% python3 -q
>>> import numpy as np
>>> from numpy import linalg as LA
>>> np.set_printoptions(suppress=True, linewidth=120)
>>> def rnd(a):
...     return np.round(a, 2) + 0
... 
>>> M = np.load("m.npy")
>>> print(M)
[[  1  -4  16 -64]
 [  1  -3   9 -27]
 [  1  -2   4  -8]
 [  1  -1   1  -1]
 [  1   0   0   0]
 [  1   1   1   1]
 [  1   2   4   8]
 [  1   3   9  27]]
>>> rng = np.random.default_rng(17762)
>>> B = M + rng.integers(-2, 3, (8, 2)) @ rng.integers(-2, 3, (2, 4))
>>> print(B)
[[ -1  -6  17 -62]
 [ -4  -9  10 -21]
 [  0  -4   3  -6]
 [  0  -1   3  -1]
 [ -1  -4  -2   4]
 [  7   9   1  -7]
 [ -1  -2   2  12]
 [ -3  -3   8  33]]
>>> print(LA.matrix_rank(B - M, tol=1e-8))
2
>>> print(rnd(LA.svd(B - M, compute_uv=False)))
[21.01  4.22  0.    0.  ]
>>> feats = np.loadtxt("layer8.csv", delimiter=",")
>>> print(rnd(feats))
[[ 0.67 -0.33 -0.33 -0.33 -0.33 -0.33 -0.07]
 [-0.33  0.67 -0.33 -0.33 -0.33 -0.33 -0.07]
 [-0.33 -0.33  0.67 -0.33 -0.33 -0.33 -0.07]
 [-0.33 -0.33 -0.33  0.67 -0.33 -0.33 -0.07]
 [-0.33 -0.33 -0.33 -0.33  0.67 -0.33 -0.07]
 [-0.33 -0.33 -0.33 -0.33 -0.33  0.67 -0.07]
 [-0.07 -0.07 -0.07 -0.07 -0.07 -0.07  0.99]]
>>> w, evecs = LA.eigh(feats)
>>> x0 = np.array([3, -3, -3, 0, -1, 0, -2])
>>> print(rnd(x0 @ feats @ x0))
25.59
>>> print(rnd(np.abs(feats).sum(axis=1).max()), rnd(np.abs(w).max()))
2.39 1.0
>>> labels = rng.permutation(7)
>>> B = feats[:, labels] * rng.choice([-1, 1], 7)
>>> print(rnd(B))
[[ 0.67  0.33  0.07  0.33  0.33  0.33 -0.33]
 [-0.33  0.33  0.07  0.33  0.33  0.33  0.67]
 [-0.33  0.33  0.07  0.33  0.33 -0.67 -0.33]
 [-0.33 -0.67  0.07  0.33  0.33  0.33 -0.33]
 [-0.33  0.33  0.07 -0.67  0.33  0.33 -0.33]
 [-0.33  0.33  0.07  0.33 -0.67  0.33 -0.33]
 [-0.07  0.07 -0.99  0.07  0.07  0.07 -0.07]]
>>> U, _, Vt = LA.svd(feats.T @ B)
>>> print(labels)
[0 3 6 4 5 2 1]
>>> print(rnd(LA.lstsq(feats, B)[0]))
[[ 1.  0.  0.  0.  0.  0.  0.]
 [ 0.  0.  0.  0.  0.  0.  1.]
 [ 0.  0.  0.  0.  0. -1.  0.]
 [ 0. -1.  0.  0.  0.  0.  0.]
 [ 0.  0.  0. -1.  0.  0.  0.]
 [ 0.  0.  0.  0. -1.  0.  0.]
 [ 0.  0. -1.  0.  0.  0.  0.]]
>>> print(rnd(LA.norm(feats)))
2.65
>>> print(rnd(feats.sum(axis=0)))
[-1.05 -1.05 -1.05 -1.05 -1.05 -1.05  0.59]
>>> print(np.unravel_index(np.abs(feats).argmax(), feats.shape))
(np.int64(6), np.int64(6))
>>> A = np.loadtxt("dump.csv", delimiter=",")
>>> print(A)
[[-0.22 -1.32  1.65]
 [ 0.02  0.12 -0.15]
 [-0.14 -0.84  1.05]
 [-0.12 -0.72  0.9 ]
 [ 0.14  0.84 -1.05]
 [ 0.14  0.84 -1.05]
 [-0.3  -1.8   2.25]
 [-0.52 -3.12  3.9 ]
 [ 0.    0.    0.  ]]
>>> x0 = np.array([1, 0, -2])
>>> a = np.maximum(A @ x0, 0)
>>> print(np.flatnonzero(a > 1e-9))
[1 4 5]
>>> print(a)
[0.   0.32 0.   0.   2.24 2.24 0.   0.   0.  ]
>>> mat = np.loadtxt("run0.csv", delimiter=",")
>>> print(rnd(mat))
[[ 0.17 -0.83 -0.17 -0.5 ]
 [-0.83  0.17 -0.17 -0.5 ]
 [-0.17 -0.17  0.97 -0.1 ]
 [-0.5  -0.5  -0.1   0.7 ]]
>>> print(rnd(np.einsum("ii->", mat)))
2.0
>>> print(rnd(LA.det(2 * mat)), rnd(LA.det(mat)))
-16.0 -1.0
>>> print([round(float(LA.det(mat[:i, :i])), 2) + 0 for i in range(1, 5)])
[0.17, -0.67, -0.7, -1.0]
>>> print(rnd(LA.eigvalsh(mat).min()))
-1.0
>>> print(rnd(np.abs(LA.eigvals(mat)).max()))
1.0
>>> print(np.allclose(mat @ mat.T, mat.T @ mat))
True
>>> print((mat - mat.T) / 2)
[[0. 0. 0. 0.]
 [0. 0. 0. 0.]
 [0. 0. 0. 0.]
 [0. 0. 0. 0.]]
>>> print(rnd(LA.matrix_power(mat, 2)))
[[1. 0. 0. 0.]
 [0. 1. 0. 0.]
 [0. 0. 1. 0.]
 [0. 0. 0. 1.]]
>>> w, evecs = LA.eig(mat)
>>> print(rnd(np.sort(LA.eigvals(mat @ mat))))
[1. 1. 1. 1.]
>>> th = np.sort(rng.uniform(-2, 2, 20))
>>> F = np.c_[th, th ** 2, th ** 3] @ np.array([[2, 0, 0, 2, 5, 4], [3, 4, 4, 3, 3, 4], [4, 5, 5, 0, 3, 1]])
>>> print(rnd(F))
[[-15.38 -14.13 -14.13   5.58 -15.35  -0.12]
 [-14.2  -12.8  -12.8    5.21 -14.43  -0.16]
 [ -9.7   -7.82  -7.82   3.73 -10.83  -0.38]
 [ -4.04  -1.95  -1.95   1.5   -6.    -0.87]
 [ -2.2   -0.34  -0.34   0.58  -4.16  -1.1 ]
 [ -1.57   0.1    0.1    0.23  -3.42  -1.17]
 [ -0.83   0.38   0.38  -0.21  -2.3   -1.15]
 [ -0.53   0.29   0.29  -0.33  -1.58  -0.98]
 [ -0.42   0.21   0.21  -0.33  -1.26  -0.84]
 [ -0.32   0.13   0.13  -0.29  -0.94  -0.67]
 [ -0.32   0.12   0.12  -0.28  -0.92  -0.66]
 [ -0.26   0.08   0.08  -0.24  -0.73  -0.53]
 [  0.51   0.17   0.17   0.48   1.06   0.9 ]
 [  1.04   0.54   0.54   0.92   1.94   1.67]
 [  2.22   1.6    1.6    1.73   3.59   3.09]
 [  2.41   1.78   1.78   1.85   3.83   3.3 ]
 [  2.53   1.9    1.9    1.92   3.97   3.42]
 [  5.99   5.58   5.58   3.71   7.9    6.63]
 [ 29.33  33.22  33.22  11.44  29.8   21.92]
 [ 33.56  38.36  38.36  12.54  33.52  24.3 ]]
>>> U, sigma, Vt = LA.svd(F)
>>> evecs = Vt[:(sigma > 1e-8).sum()]
>>> x0 = F[14] + 5 * F[9] + rng.integers(2) * np.eye(6)[4]
>>> print(rnd(x0))
[ 0.6   2.24  2.24  0.3  -1.12 -0.26]
>>> print(rnd(LA.norm(x0 - evecs.T @ evecs @ x0)))
0.0
>>> print(rnd(evecs.T @ evecs))
[[ 0.27  0.19  0.19 -0.12  0.33  0.01]
 [ 0.19  0.45  0.45  0.04 -0.08 -0.01]
 [ 0.19  0.45  0.45  0.04 -0.08 -0.01]
 [-0.12  0.04  0.04  0.52 -0.13  0.46]
 [ 0.33 -0.08 -0.08 -0.13  0.77  0.19]
 [ 0.01 -0.01 -0.01  0.46  0.19  0.53]]
>>> basis = F[[2, 7]].astype(float)
>>> for _ in range(3):
...     labels = LA.norm(F[:, None] - basis, axis=-1).argmin(axis=1)
...     basis = np.array([F[labels == j].mean(axis=0) for j in range(2)])
... 
>>> print(labels)
[0 0 0 1 1 1 1 1 1 1 1 1 1 1 1 1 1 1 1 1]
>>> print(rnd(basis))
[[-13.09 -11.58 -11.58   4.84 -13.54  -0.22]
 [  3.95   4.83   4.83   2.07   3.78   3.37]]
>>> print(np.abs(basis[1] - basis[0]).argmax())
4
>>> print(np.bincount(labels))
[ 3 17]
>>> X = np.load("a.npy")
>>> print(X)
[[ -1.35   2.25  -0.27   2.71   3.69   0.33   4.96]
 [ -2.29  -7.85   0.19  37.81   1.52  -0.07  -0.78]
 [ -1.6    5.62   0.48  -0.08   1.02   0.18   0.13]
 [  8.45   0.16  -0.17 -17.98  -0.91   0.12   0.89]
 [  1.1   -4.61   0.28  22.94  -1.22  -0.16  -5.87]
 [  3.38  -3.51   0.08  -3.26   1.44  -0.22  -4.34]
 [ -1.37   1.73   0.02 -13.33  -2.32  -0.08 -10.58]
 [  1.91   5.55   0.12 -45.48  -1.1    0.93  19.68]
 [ -7.14   1.47   0.25   1.34  -0.39   0.81  -0.63]
 [ -4.43   8.55   0.1   12.55  -0.97  -0.22   5.38]
 [  1.3   -6.13   0.12  11.24   1.65  -0.51  -6.19]
 [  2.84  -3.63   0.15   0.36   1.44  -0.31  -2.03]
 [  2.41  10.15  -0.36  -9.13  -1.8    0.85   2.8 ]
 [  0.76   5.33   0.13  -1.31   0.86  -0.12  -1.19]
 [  0.39  -4.25  -0.32  -8.14   1.24   0.79  -7.43]
 [ -4.45  -0.08  -0.08   9.78  -0.65  -0.67   1.33]
 [ -3.8    7.25   0.07 -35.45   0.54   0.31  14.99]
 [ -5.09  -3.06   0.04 -33.84   1.62   0.31  -7.82]
 [  0.84  14.36   0.25   6.06   1.66  -0.28   2.74]
 [  3.03  -2.52  -0.5  -30.39  -0.48   0.77  -4.75]
 [  3.67  -1.29   0.85 -16.46  -3.03   0.29  12.  ]
 [  1.38   5.01   0.12  18.38   0.55   0.08  -5.15]
 [  0.64   4.02  -0.18   9.5   -1.44   0.36  -2.99]
 [ -1.22   3.21   0.15  -0.38  -0.24   1.04  -7.49]
 [ -2.62  -0.49  -0.07 -13.26   0.32   0.25  10.55]
 [ -2.1    0.61  -0.05 -26.89   2.44   0.16   3.51]
 [ -0.92  -4.24   0.19  40.38  -0.32   0.71  14.78]
 [  1.13  -6.6   -0.38  -5.98   0.58   0.6    5.71]
 [  0.89  -2.35   0.18  24.84   1.24   0.15   8.92]
 [  0.38   8.84   0.07 -32.75  -1.97  -0.95   6.17]
 [ -1.33   8.45  -0.2  -24.21  -0.71   0.05  -0.76]
 [ -2.07   8.89   0.12 -12.71   0.45   0.21 -22.97]
 [ -0.44   2.3   -0.01  21.78  -1.64  -0.06   4.77]
 [  2.76  -1.06  -0.16 -12.39   0.36  -0.09  -1.52]
 [ -3.28  -3.84   0.32   6.61  -2.12   0.06  12.55]]
>>> labels = X[:, 4] > np.median(X[:, 4])
>>> f = X[labels].mean(axis=0) - X[~labels].mean(axis=0)
>>> print(((X - X.mean(axis=0)) @ f > 0).astype(int))
[1 1 1 0 1 1 1 0 1 1 1 1 0 1 1 1 0 0 0 0 0 1 1 1 0 0 1 0 1 0 0 1 1 0 0]
>>> print(np.argsort(-np.abs(f).round(6), kind="stable"))
[6 4 3 1 0 5 2]
>>> B = np.array([[8, -4], [-3, -1]])
>>> W0 = np.tile(B, (2, 2))
>>> print(W0)
[[ 8 -4  8 -4]
 [-3 -1 -3 -1]
 [ 8 -4  8 -4]
 [-3 -1 -3 -1]]
>>> U, sigma, Vt = LA.svd(W0)
>>> evecs = Vt[:(sigma > 1e-8).sum()]
>>> x0 = W0[1] + 5 * W0[0] + rng.integers(2) * np.eye(4)[0]
>>> print(x0)
[ 37. -21.  37. -21.]
>>> print(np.allclose(evecs.T @ evecs @ x0, x0))
True
>>> print(rnd(LA.norm(x0 - evecs.T @ evecs @ x0)))
0.0
>>> print(rnd(np.diag(evecs.T @ evecs)))
[0.5 0.5 0.5 0.5]
>>> print(LA.matrix_rank(np.vstack([W0, x0])))
2
>>> labels = rng.permutation(4)
>>> print(labels)
[2 3 0 1]
>>> B = W0[labels][:, labels]
>>> print(np.trace(B))
14
>>> print(np.diag(B))
[ 8 -1  8 -1]
>>> U, sigma, Vt = LA.svd(W0)
>>> print(rnd(sigma))
[18.47  4.33  0.    0.  ]
>>> B = U[:, :2] @ np.diag(sigma[:2]) @ Vt[:2]
>>> print(LA.matrix_rank(W0, rtol=0.05))
2
>>> print(rnd(B))
[[ 8. -4.  8. -4.]
 [-3. -1. -3. -1.]
 [ 8. -4.  8. -4.]
 [-3. -1. -3. -1.]]
>>> print(LA.matrix_rank(B))
2
>>> print(rnd(np.abs(W0 - B).max()))
0.0
>>> J = np.load("test10.npy")
>>> print(rnd(J))
[[ -2.73 -15.43  -4.21 -11.7 ]
 [  9.9   10.48   8.72  10.78]
 [-13.53  -5.48 -10.64  -8.58]
 [ 14.84   2.53  11.17   6.99]
 [ 14.39   3.68  11.01   7.62]
 [ -8.43 -11.88  -7.85 -11.24]
 [-12.89  12.6   -7.57   4.23]
 [ 15.69  -0.7   11.32   5.04]
 [-14.82   9.46  -9.43   1.36]
 [ -6.    16.5   -1.99   9.37]
 [ -8.62 -11.71  -7.96 -11.19]
 [ 12.45   7.29  10.11   9.46]
 [-12.55  12.97  -7.27   4.61]
 [  0.33 -16.37  -2.12 -11.28]
 [ 14.59  -9.98   9.18  -1.81]
 [ -3.01  16.71   0.22  10.57]
 [ 11.61 -13.88   6.45  -5.57]
 [  3.51  15.09   4.73  11.74]]
>>> U, sigma, Vt = LA.svd(J)
>>> evecs = Vt[:(sigma > 1e-8).sum()]
>>> x0 = J[8] + -2 * J[10] + rng.integers(2) * np.eye(4)[2]
>>> print(rnd(x0))
[ 2.41 32.89  6.49 23.74]
>>> print(rnd(np.diag(evecs.T @ evecs)))
[0.64 0.7  0.32 0.34]
>>> x0 = np.array([9, 7, 5, 6])
>>> a = np.maximum(J @ x0, 0)
>>> print(rnd(a))
[  0.   270.73   0.   249.01 256.06   0.     0.   223.09   0.   107.73   0.   270.44   0.     0.    96.41 154.39   6.21
 231.22]
>>> print(np.flatnonzero(a > 1e-9))
[ 1  3  4  7  9 11 14 15 16 17]
>>> print(rnd(J * (a > 1e-9)[:, None]))
[[  0.     0.     0.     0.  ]
 [  9.9   10.48   8.72  10.78]
 [  0.     0.     0.     0.  ]
 [ 14.84   2.53  11.17   6.99]
 [ 14.39   3.68  11.01   7.62]
 [  0.     0.     0.     0.  ]
 [  0.     0.     0.     0.  ]
 [ 15.69  -0.7   11.32   5.04]
 [  0.     0.     0.     0.  ]
 [ -6.    16.5   -1.99   9.37]
 [  0.     0.     0.     0.  ]
 [ 12.45   7.29  10.11   9.46]
 [  0.     0.     0.     0.  ]
 [  0.     0.     0.     0.  ]
 [ 14.59  -9.98   9.18  -1.81]
 [ -3.01  16.71   0.22  10.57]
 [ 11.61 -13.88   6.45  -5.57]
 [  3.51  15.09   4.73  11.74]]
>>> W = np.array([[-3, 1, 0, 0, 2],
...     [0, -2, 1, -3, -3],
...     [0, -3, 1, -1, 0],
...     [1, -3, 0, 1, 0]])
>>> beta = np.array([0, 0, 1, 1, 2])
>>> H = np.maximum(J @ W + beta, 0)
>>> print(LA.matrix_rank(H))
5
>>> print(rnd((H > 0).mean(axis=0)))
[0.5  0.39 0.67 0.39 0.56]
>>> basis = np.array([[2, 0, 1], [1, 1, 0], [0, 0, 1], [0, 0, 0], [2, 0, 1]])
>>> print(W @ basis)
[[-1  1 -1]
 [-8 -2 -2]
 [-3 -3  1]
 [-1 -3  1]]
>>> U, sigma, Vt = LA.svd(J)
>>> print(np.argmax(sigma[:-1] / (sigma[1:] + 1e-6)) + 1)
2
>>> print(rnd(sigma))
[63.06 56.77  0.    0.  ]
>>> B = U[:, :2] @ np.diag(sigma[:2]) @ Vt[:2]
>>> print(rnd(LA.norm(J - B, 2)), rnd(sigma[2]))
0.0 0.0
>>> print(LA.matrix_rank(J, rtol=0.05))
2
>>> print(rnd(B))
[[ -2.73 -15.43  -4.21 -11.7 ]
 [  9.9   10.48   8.72  10.78]
 [-13.53  -5.48 -10.64  -8.58]
 [ 14.84   2.53  11.17   6.99]
 [ 14.39   3.68  11.01   7.62]
 [ -8.43 -11.88  -7.85 -11.24]
 [-12.89  12.6   -7.57   4.23]
 [ 15.69  -0.7   11.32   5.04]
 [-14.82   9.46  -9.43   1.36]
 [ -6.    16.5   -1.99   9.37]
 [ -8.62 -11.71  -7.96 -11.19]
 [ 12.45   7.29  10.11   9.46]
 [-12.55  12.97  -7.27   4.61]
 [  0.33 -16.37  -2.12 -11.28]
 [ 14.59  -9.98   9.18  -1.81]
 [ -3.01  16.71   0.22  10.57]
 [ 11.61 -13.88   6.45  -5.57]
 [  3.51  15.09   4.73  11.74]]
>>> print(rnd(LA.norm(J - B) / LA.norm(J)))
0.0
